>>> import numpy as np
>>> np.set_printoptions(suppress=True, linewidth=140)
>>> arr = np.load("data.npy")
>>> arr
array([[  4,  -1,  -2],
       [ -1,   8,   2],
       [ -2,   2, -10]])
>>> # equal to its transpose
>>> x = np.array([0, 0, 1])
>>> target = arr @ x
>>> target
array([ -2,   2, -10])
>>> np.round(np.linalg.solve(arr, target + arr[:, 2]), 3)
array([0., 0., 2.])
>>> np.round(np.linalg.solve(arr, arr[:, 1]), 3) + 0
array([0., 1., 0.])
>>> np.round(np.linalg.solve(arr, target), 3)
array([0., 0., 1.])
>>> feats = np.load("w.npy")
>>> feats
array([[10, -2,  1],
       [-2,  4,  4],
       [ 1,  4,  5]])
>>> # symmetric
>>> np.linalg.lstsq(feats[:-1].T, feats[-1])[2]
np.int32(2)
>>> np.round(feats @ np.linalg.pinv(feats) @ feats, 3)
array([[10., -2.,  1.],
       [-2.,  4.,  4.],
       [ 1.,  4.,  5.]])
>>> np.allclose(feats[:-1].T @ np.linalg.lstsq(feats[:-1].T, feats[-1])[0], feats[-1])
True
>>> A2 = np.array([[-3, -1, 1], [2, -1, -2]])
>>> Z = np.kron(A2, feats)
>>> Z
array([[-30,   6,  -3, -10,   2,  -1,  10,  -2,   1],
       [  6, -12, -12,   2,  -4,  -4,  -2,   4,   4],
       [ -3, -12, -15,  -1,  -4,  -5,   1,   4,   5],
       [ 20,  -4,   2, -10,   2,  -1, -20,   4,  -2],
       [ -4,   8,   8,   2,  -4,  -4,   4,  -8,  -8],
       [  2,   8,  10,  -1,  -4,  -5,  -2,  -8, -10]])
>>> np.linalg.matrix_rank(Z)
np.int64(4)
>>> round(np.linalg.norm(Z, 2), 3), round(np.linalg.norm(A2, 2) * np.linalg.norm(feats, 2), 3)
(np.float64(43.871), np.float64(43.871))
>>> M = np.load("test4.npy")
>>> M
array([[ 8, -2,  0,  0, -2],
       [-2,  1, -2, -2, -1],
       [ 0, -2,  8,  8,  6],
       [ 0, -2,  8,  8,  6],
       [-2, -1,  6,  6,  5]])
>>> # column 3 repeats column 2
>>> round(np.trace(np.linalg.pinv(M) @ M), 3)
np.float64(2.0)
>>> np.unique(M.round(6), axis=0).shape
(4, 5)
>>> X = np.loadtxt("arr.csv", delimiter=",")
>>> X.round(3)
array([[-5.29, -0.46,  0.92],
       [ 2.99,  0.26, -0.52],
       [-2.53, -0.22,  0.44]])
>>> rk = np.linalg.matrix_rank(X)
>>> rk
np.int64(1)
>>> null = np.linalg.svd(X)[2][rk:].T
>>> np.allclose(X @ null, 0)
True
>>> [int(np.linalg.matrix_rank(X[:i])) for i in range(1, len(X) + 1)]
[1, 1, 1]
>>> np.linalg.matrix_rank(X.T @ X), np.linalg.matrix_rank(X @ X.T)
(np.int64(1), np.int64(1))
>>> np.allclose(X[:-1].T @ np.linalg.lstsq(X[:-1].T, X[-1])[0], X[-1])
True
>>> np.linalg.lstsq(X[:-1].T, X[-1])[2]
np.int32(1)
>>> np.round(X @ np.linalg.pinv(X) @ X, 3)
array([[-5.29, -0.46,  0.92],
       [ 2.99,  0.26, -0.52],
       [-2.53, -0.22,  0.44]])
>>> np.abs(np.diag(np.linalg.qr(X)[1])) > 1e-9
array([ True, False, False])
>>> A = np.load("x.npy")
>>> A
array([[6., 0., 5., 5., 0.],
       [0., 6., 0., 0., 5.],
       [5., 0., 6., 5., 0.],
       [5., 0., 5., 6., 0.],
       [0., 5., 0., 0., 6.]])
>>> # symmetric
>>> x = np.array([0, 1, 3])
>>> np.einsum("ij,j->i", arr, x)
array([ -7,  14, -28])
>>> arr @ x
array([ -7,  14, -28])
>>> arr * x
array([[  0,  -1,  -6],
       [  0,   8,   6],
       [  0,   2, -30]])
>>> rng = np.random.default_rng(443391)
>>> idx = rng.permutation(5)
>>> idx
array([0, 2, 1, 3, 4])
>>> A2 = A[idx][:, idx]
>>> np.round(np.sort(np.abs(np.linalg.eigvals(A2))), 3)
array([ 1.,  1.,  1., 11., 16.])
>>> A2
array([[6., 5., 0., 5., 0.],
       [5., 6., 0., 5., 0.],
       [0., 0., 6., 0., 5.],
       [5., 5., 0., 6., 0.],
       [0., 0., 5., 0., 6.]])
>>> round(float(np.linalg.det(A2)), 3), np.round(np.linalg.det(A[idx]), 3)
(176.0, np.float64(-176.0))
>>> np.trace(A2)
np.float64(30.0)
>>> np.diag(A2)
array([6., 6., 6., 6., 6.])
>>> np.allclose(A2, A)
False
>>> vals, V = np.linalg.eig(A)
>>> vals.round(3)
array([ 1., 16.,  1., 11.,  1.])
>>> np.round(A @ V[:, 0] - vals[0] * V[:, 0], 3) + 0
array([0., 0., 0., 0., 0.])
>>> np.round(np.sort(np.linalg.eigvals(A.T)), 3)
array([ 1.,  1.,  1., 11., 16.])
>>> np.round(np.sort(np.linalg.eigvals(A @ A)), 3)
array([  1.-0.j,   1.+0.j,   1.+0.j, 121.+0.j, 256.+0.j])
>>> np.round(np.sort(np.linalg.eigvals(np.linalg.inv(A))), 3)
array([0.063, 0.091, 1.   , 1.   , 1.   ])
>>> A2 = np.linalg.inv(A)
>>> np.round(np.linalg.det(A) * A2, 3)
array([[121.,   0., -55., -55.,   0.],
       [  0.,  96.,   0.,   0., -80.],
       [-55.,   0., 121., -55.,   0.],
       [-55.,   0., -55., 121.,   0.],
       [  0., -80.,   0.,   0.,  96.]])
>>> (np.abs(A2) > 1e-9).astype(int)
array([[1, 0, 1, 1, 0],
       [0, 1, 0, 0, 1],
       [1, 0, 1, 1, 0],
       [1, 0, 1, 1, 0],
       [0, 1, 0, 0, 1]])
>>> np.round(np.linalg.cond(A), 3)
np.float64(16.0)
>>> np.allclose(A2, A.T)
False
>>> F = np.loadtxt("layer12.csv", delimiter=",")
>>> F
array([[-0.9  ,  0.4  ,  1.444],
       [-0.5  , -1.7  , -5.174],
       [-1.2  ,  0.8  ,  1.963],
       [ 1.5  , -1.4  , -4.74 ],
       [-1.4  ,  2.3  ,  7.213],
       [-0.5  ,  1.6  ,  4.641],
       [ 0.1  ,  0.2  ,  0.588],
       [ 0.6  , -0.9  , -2.317],
       [ 1.3  , -0.8  , -2.135],
       [-0.6  , -0.8  , -2.507],
       [-0.2  , -0.7  , -2.206],
       [-0.8  , -0.4  , -0.956],
       [ 0.2  ,  0.   ,  0.267],
       [ 0.   , -0.2  , -0.03 ],
       [-1.2  , -1.7  , -5.901],
       [ 0.3  , -1.1  , -2.841],
       [-1.   ,  1.3  ,  3.517]])
>>> # column 2 dominates
>>> left, sv, Vh = np.linalg.svd(F, full_matrices=False)
>>> np.allclose(left * sv @ Vh, F)
True
>>> np.abs(left[:, 0]).round(6).argmax()
np.int64(4)
>>> (sv > 1e-8).sum()
np.int64(3)
>>> np.round(left.T @ left, 3) + 0
array([[1., 0., 0.],
       [0., 1., 0.],
       [0., 0., 1.]])
>>> Xc = (F - F.mean(axis=0)) / F.std(axis=0)
>>> np.round(Xc.std(axis=0), 3)
array([1., 1., 1.])
>>> b = np.linalg.lstsq(np.delete(Xc, 2, axis=1), Xc[:, 2])[0]
>>> round(float(1 - np.var(Xc[:, 2] - np.delete(Xc, 2, axis=1) @ b)), 3)
0.99
